$ python -q
>>> import numpy as np
>>> from numpy import linalg as LA
>>> np.set_printoptions(precision=1, suppress=True, linewidth=140, sign=" ")
>>> def tidy(a):
...     return np.round(a, 1) + 0
... 
>>> m1 = np.minimum.outer(np.arange(1, 4), np.arange(1, 4)) * -2
>>> m1
array([[-2, -2, -2],
       [-2, -4, -4],
       [-2, -4, -6]])
>>> # equal to its transpose
>>> M2 = m1 / np.sqrt((m1 ** 2).mean(axis=1, keepdims=True))
>>> LA.matrix_rank(M2) == LA.matrix_rank(m1)
np.True_
>>> tidy(m1 - m1.mean(axis=1, keepdims=True))
array([[ 0. ,  0. ,  0. ],
       [ 1.3, -0.7, -0.7],
       [ 2. ,  0. , -2. ]])
>>> tidy(LA.norm(M2, axis=1))
array([ 1.7,  1.7,  1.7])
>>> print(tidy(M2[2]))
[-0.5 -0.9 -1.4]
>>> gram = m1.T @ m1
>>> LA.matrix_rank(gram)
np.int64(3)
>>> print(gram)
[[ 12  20  24]
 [ 20  36  44]
 [ 24  44  56]]
>>> np.trace(gram), (m1 ** 2).sum()
(np.int64(104), np.int64(104))
>>> tidy(LA.svd(m1, compute_uv=False) ** 2)
array([ 102. ,    1.7,    0.4])
>>> (m1 @ m1.T).shape
(3, 3)
>>> rng = np.random.default_rng(888973)
>>> labels = rng.permutation(3)
>>> labels
array([ 0,  1,  2])
>>> M2 = m1[labels][:, labels]
>>> np.trace(M2)
np.int64(-12)
>>> M2
array([[-2, -2, -2],
       [-2, -4, -4],
       [-2, -4, -6]])
>>> np.diag(M2)
array([-2, -4, -6])
>>> print(tidy(np.sort(np.abs(LA.eigvals(M2)))))
[  0.6   1.3  10.1]
>>> tidy(LA.det(M2)), tidy(LA.det(m1[labels]))
(np.float64(-8.0), np.float64(-8.0))
>>> t3 = np.stack([m1, -2 * m1, m1[::-1]])
>>> LA.matrix_rank(t3)
array([ 3,  3,  3])
>>> LA.matrix_rank(t3.reshape(3, -1))
np.int64(2)
>>> t3.shape
(3, 3, 3)
>>> tidy(LA.norm(t3, axis=(1, 2)))
array([ 10.2,  20.4,  10.2])
>>> (t3 @ m1.T).shape
(3, 3, 3)
>>> F = np.loadtxt("m.csv", delimiter=",")
>>> F
array([[  4.,  -1.,   2.],
       [  1.,  -3.,   1.],
       [  5.,  -3.,   6.],
       [  1.,   0.,   4.],
       [ -4.,  -1.,  -1.],
       [ -5.,  -6.,  -2.],
       [  0.,  -4.,  -4.],
       [ -4.,  -5.,   1.],
       [ -2.,  -2.,   2.],
       [  1.,  -6.,   5.],
       [ -2.,  -9.,   1.],
       [  0., -10.,   3.],
       [ -4.,  -9.,   0.],
       [ -8.,  -5.,  -3.],
       [-10.,  -8.,   1.],
       [-13.,  -7.,   3.]])
>>> Xs = F - F.mean(axis=0)
>>> Uu, sigma, Vh = LA.svd(Xs, full_matrices=False)
>>> np.searchsorted(np.cumsum(sigma ** 2) / (sigma ** 2).sum(), 0.9) + 1
np.int64(3)
>>> print(np.abs(Vh[0]).argmax())
0
>>> print(np.abs(Uu[:, 0]).argmax())
15
>>> (np.sign(Uu[:, 0]) == np.sign(Uu[0, 0])).astype(int)
array([ 1,  1,  1,  1,  0,  0,  1,  0,  1,  1,  0,  1,  0,  0,  0,  0])
>>> tidy(Vh[0] * np.sign(Vh[0, np.abs(Vh[0]).argmax()]))
array([ 0.9,  0.3,  0.2])
>>> x0 = np.array([-1, -2, 2])
>>> y = F @ x0
>>> y
array([  2.,   7.,  13.,   7.,   4.,  13.,   0.,  16.,  10.,  21.,  22.,  26.,  22.,  12.,  28.,  33.])
>>> y = y + 0.3 * rng.normal(size=16)
>>> tidy(y)
array([  2.3,   7.2,  13.6,   6.6,   3.5,  13.5,   0.4,  16. ,  10. ,  21.5,  22.6,  26.1,  22.4,  11.8,  28.2,  33.2])
>>> coef, *_ = LA.lstsq(F, y)
>>> [round(float(LA.norm(LA.solve(F.T @ F + lam * np.eye(3), F.T @ y))), 2) for lam in (0, 1, 10, 100)]
[3.03, 3.01, 2.92, 2.4]
>>> Xs = F - F.mean(axis=0)
>>> V = LA.svd(Xs)[2][:1]
>>> M2 = Xs - Xs @ V.T @ V
>>> tidy((Xs @ V.T).std(axis=0))
array([ 5.1])
>>> tidy(np.cov(Xs @ V.T, rowvar=False))
np.float64(27.6)
>>> tidy(M2.std(axis=0))
array([ 1. ,  2.5,  2.4])
>>> W2 = F[[14, 3]].astype(float)
>>> for _ in range(3):
...     labels = LA.norm(F[:, None] - W2, axis=-1).argmin(axis=1)
...     W2 = np.array([F[labels == j].mean(axis=0) for j in range(2)])
... 
>>> labels
array([ 1,  1,  1,  1,  1,  0,  1,  0,  1,  1,  0,  1,  0,  0,  0,  0])
>>> print(np.abs(W2[1] - W2[0]).argmax())
0
>>> tidy(F.mean(axis=0))
array([-2.5, -4.9,  1.2])
>>> F.sum(axis=1)
array([  5.,  -1.,   8.,   5.,  -6., -13.,  -8.,  -8.,  -2.,   0., -10.,  -7., -13., -16., -17., -17.])
>>> LA.matrix_rank(F)
np.int64(3)
>>> W0 = np.loadtxt("w.csv", delimiter=",")
>>> print(W0)
[[ 0.  2.  0.  1.]
 [ 0.  0.  0.  0.]
 [ 0.  0.  0.  0.]
 [ 0.  0.  0.  0.]]
>>> # looks like rank 1
>>> P = np.triu(np.array([[5, -1, 2, -2], [0, -2, -4, 5], [-3, 3, -5, -4], [5, 1, -2, 1]]), 1) + np.eye(4)
>>> M2 = P @ W0 @ LA.inv(P)
>>> LA.matrix_rank(M2)
np.int64(1)
>>> np.poly(M2)
array([ 1.,  0.,  0.,  0.,  0.])
>>> np.flatnonzero(LA.matrix_power((W0 != 0) + (W0.T != 0) + np.eye(4), 4)[0])
array([ 0,  1,  3])
>>> (W0 != 0).astype(int)
array([[ 0,  1,  0,  1],
       [ 0,  0,  0,  0],
       [ 0,  0,  0,  0],
       [ 0,  0,  0,  0]])
>>> K = np.load("sample5.npy")
>>> K
array([[-0.5,  0.8,  4. , -0.5],
       [-0.3,  1.5,  7.6,  0.2],
       [ 0.5, -0.4, -1.7,  0.4],
       [ 0. ,  0.9,  4.3,  1.2],
       [ 0.6,  0. ,  0. ,  0.9],
       [ 0. , -1.3, -6.5, -1.1],
       [-0.1,  0.6,  3.1, -1.2],
       [ 0.5, -0.9, -4.5,  1.2],
       [ 0.3,  1.2,  6. , -0.8],
       [ 0.4,  0.8,  4.1, -1.1],
       [ 0. , -0.1, -0.6, -0.1],
       [-0.4, -0.1, -0.5, -0.4],
       [-1.1, -0.2, -1.1, -1. ],
       [ 0.4, -1.2, -6.2, -0.2],
       [-0.2,  0.9,  4.5,  0.3],
       [ 1.8, -0.3, -1.6,  1.9],
       [ 0.5,  0.1,  0.3, -1.1],
       [ 0.3,  0. ,  0.2,  1. ],
       [-1. ,  1.2,  5.9, -0.3],
       [ 0.9,  1.2,  6.1, -0.5],
       [-0.2, -0.8, -3.9, -0.7],
       [-0.9, -0.1, -0.6, -0.7],
       [ 1. , -0.4, -2.2,  1.1],
       [ 1.2,  0.7,  3.4, -1.3],
       [-0.2,  0. , -0.1,  0.8],
       [-1.2, -0.2, -1. , -0.5],
       [ 1.6, -0.2, -1. , -2.5]])
>>> # column 2 dominates
>>> Xs = (K - K.mean(axis=0)) / K.std(axis=0)
>>> tidy(Xs.std(axis=0))
array([ 1.,  1.,  1.,  1.])
>>> coef = LA.lstsq(np.delete(Xs, 0, axis=1), Xs[:, 0])[0]
>>> tidy(1 - np.var(Xs[:, 0] - np.delete(Xs, 0, axis=1) @ coef))
np.float64(0.0)
>>> M2 = K / np.sqrt((K ** 2).mean(axis=1, keepdims=True))
>>> LA.matrix_rank(M2) == LA.matrix_rank(K)
np.True_
>>> tidy(M2[19])
array([ 0.3,  0.4,  1.9, -0.2])
>>> np.unique(W0.round(6), axis=0).shape
(2, 4)
>>> tidy(np.trace(LA.pinv(W0) @ W0))
np.float64(1.0)
>>> mat = np.load("out15.npy")
>>> print(mat)
[[ 0.7  0.   0.   0.3  0. ]
 [ 0.   1.   0.   0.   0. ]
 [ 0.   0.   1.   0.   0. ]
 [ 0.   0.   0.   0.5  0.5]
 [ 0.   0.   0.   0.   1. ]]
>>> # triangular
>>> labels = rng.permutation(5)
>>> print(labels)
[ 1  0  4  2  3]
>>> M2 = mat[labels][:, labels]
>>> M2
array([[ 1. ,  0. ,  0. ,  0. ,  0. ],
       [ 0. ,  0.7,  0. ,  0. ,  0.3],
       [ 0. ,  0. ,  1. ,  0. ,  0. ],
       [ 0. ,  0. ,  0. ,  1. ,  0. ],
       [ 0. ,  0. ,  0.5,  0. ,  0.5]])
>>> np.diag(M2)
array([ 1. ,  0.7,  1. ,  1. ,  0.5])
>>> print((LA.matrix_power((M2 != 0) + (M2.T != 0) + np.eye(5), 5) > 0).astype(int))
[[ 1  0  0  0  0]
 [ 0  1  1  0  1]
 [ 0  1  1  0  1]
 [ 0  0  0  1  0]
 [ 0  1  1  0  1]]
>>> np.flatnonzero(LA.matrix_power((M2 != 0) + (M2.T != 0) + np.eye(5), 5)[3])
array([ 3])
>>> (M2 != 0).astype(int)
array([[ 1,  0,  0,  0,  0],
       [ 0,  1,  0,  0,  1],
       [ 0,  0,  1,  0,  0],
       [ 0,  0,  0,  1,  0],
       [ 0,  0,  1,  0,  1]])
>>> q, R = LA.qr(mat)
>>> print(q.shape, R.shape)
(5, 5) (5, 5)
>>> np.abs(np.diag(R))
array([ 0.7,  1. ,  1. ,  0.5,  1. ])
>>> feats = np.loadtxt("test2.csv", delimiter=",")
>>> feats
array([[ 2.,  3.,  0.,  0.],
       [ 0.,  2.,  3.,  0.],
       [ 0.,  0.,  2.,  3.],
       [ 3.,  0.,  0.,  2.]])
>>> x0 = np.array([-1, 0, 1, 2])
>>> y = K @ x0
>>> tidy(LA.lstsq(K, y)[0])
array([-1.,  0.,  1.,  2.])
>>> y = y + 0.3 * rng.normal(size=27)
>>> tidy(y)
array([ 3.2,  8.5, -1. ,  7. ,  1.4, -8.8,  1. , -2.1,  3.9,  1.7, -0.8, -0.9, -1.6, -7.1,  5.4,  0.5, -2.6,  1.4,  6.7,  4.4, -5.1, -1.1,
       -0.6, -0.6,  1.7, -0.7, -7.3])
>>> coef, *_ = LA.lstsq(K, y)
>>> [round(float(LA.norm(LA.solve(K.T @ K + lam * np.eye(4), K.T @ y))), 2) for lam in (0, 1, 10, 100)]
[2.47, 2.35, 1.81, 0.86]
>>> tidy(coef)
array([-1. ,  0.6,  0.9,  2. ])
>>> coef.round()
array([-1.,  1.,  1.,  2.])
>>> tidy(LA.norm(y - K @ coef))
np.float64(1.3)
>>> x0 = np.array([-5, -5, -3, -1])
>>> h1 = np.maximum(K @ x0, 0)
>>> tidy(np.maximum(K @ (3 * x0), 0))
array([  0. ,   0. ,  12.6,   0. ,   0. ,  81.3,   0. ,  42.9,   0. ,   0. ,   7.2,  13.2,  32.4,  68.4,   0. ,   0. ,   0. ,   0. ,   0. ,
         0. ,  52.2,  22.5,   7.5,   0. ,   1.5,  31.5,   0. ])
>>> tidy(K.T @ h1)
array([ -15.7,  -97.8, -492.9,  -47.9])
>>> tidy(h1)
array([  0. ,   0. ,   4.2,   0. ,   0. ,  27.1,   0. ,  14.3,   0. ,   0. ,   2.4,   4.4,  10.8,  22.8,   0. ,   0. ,   0. ,   0. ,   0. ,
         0. ,  17.4,   7.5,   2.5,   0. ,   0.5,  10.5,   0. ])
>>> tidy(np.tanh(K @ x0))
array([-1. , -1. ,  1. , -1. , -1. ,  1. , -1. ,  1. , -1. , -1. ,  1. ,  1. ,  1. ,  1. , -1. , -1. , -1. , -1. , -1. , -1. ,  1. ,  1. ,
        1. , -1. ,  0.5,  1. , -0.9])
>>> np.flatnonzero(h1 > 1e-9)
array([  2,   5,   7,  10,  11,  12,  13,  20,  21,  22,  24,  25])
